$ python -q
>>> import numpy as np
>>> from numpy import linalg as LA
>>> np.set_printoptions(precision=1, suppress=True, linewidth=160, legacy="1.25")
>>> W0 = np.load("test15.npy")
>>> W0
array([[-0.3, -0.7, -1.2, -0.1],
       [-1.1, -0.5, -2.3,  0. ],
       [ 1.3,  0.4,  0.9, -0.9],
       [ 0.3, -2.2,  0.5, -0.4]])
>>> Y = W0 / np.sqrt((W0 ** 2).mean(axis=1, keepdims=True))
>>> np.round(W0 - W0.mean(axis=1, keepdims=True), 1) + 0
array([[ 0.3, -0.1, -0.6,  0.5],
       [-0.1,  0.5, -1.3,  1. ],
       [ 0.9,  0. ,  0.5, -1.3],
       [ 0.8, -1.8,  1. ,  0.1]])
>>> LA.matrix_rank(W0 - W0.mean(axis=1, keepdims=True))
3
>>> LA.matrix_rank(Y) == LA.matrix_rank(W0)
True
>>> E = np.diag(np.array([2, 0, 0]))
>>> print(E)
[[2 0 0]
 [0 0 0]
 [0 0 0]]
>>> # symmetric, so the eigenvalues are real
>>> np.unique(E.round(6), axis=0).shape
(2, 3)
>>> try:
...     LA.inv(E)
... except LA.LinAlgError as e:
...     print("failed:", e)
... 
failed: Singular matrix
>>> np.round(LA.norm(W0) ** 2 / LA.norm(W0, 2) ** 2, 1)
1.6
>>> LA.norm(W0, axis=0)
array([1.8, 2.4, 2.8, 1. ])
>>> np.round(LA.norm(W0, "nuc"), 1)
6.9
>>> LA.norm(W0, axis=1).argmax()
1
>>> round(float(LA.norm(W0, 1)), 1), round(LA.norm(W0, np.inf), 1)
(4.9, 3.9)
>>> np.round(LA.norm(W0[0] - W0[1]), 1)
1.4
>>> X = np.array([[-1, 0, -2, -2], [-1, 1, -2, 0], [-1, 0, -2, 2], [0, -1, 1, 1]])
>>> X[:, 1] = 4 * X[:, 3]
>>> X
array([[-1, -8, -2, -2],
       [-1,  0, -2,  0],
       [-1,  8, -2,  2],
       [ 0,  4,  1,  1]])
>>> # looks like rank 3
>>> x0 = np.array([3, -3, -1, -1])
>>> LA.norm(X @ x0) <= LA.norm(X, 2) * LA.norm(x0) + 1e-9
True
>>> print((X * x0).sum(axis=1))
[ 25  -1 -27 -14]
>>> X @ x0
array([ 25,  -1, -27, -14])
>>> (X @ x0).argmax()
0
>>> X @ np.eye(4)[3]
array([-2.,  0.,  2.,  1.])
>>> X @ (2 * x0)
array([ 50,  -2, -54, -28])
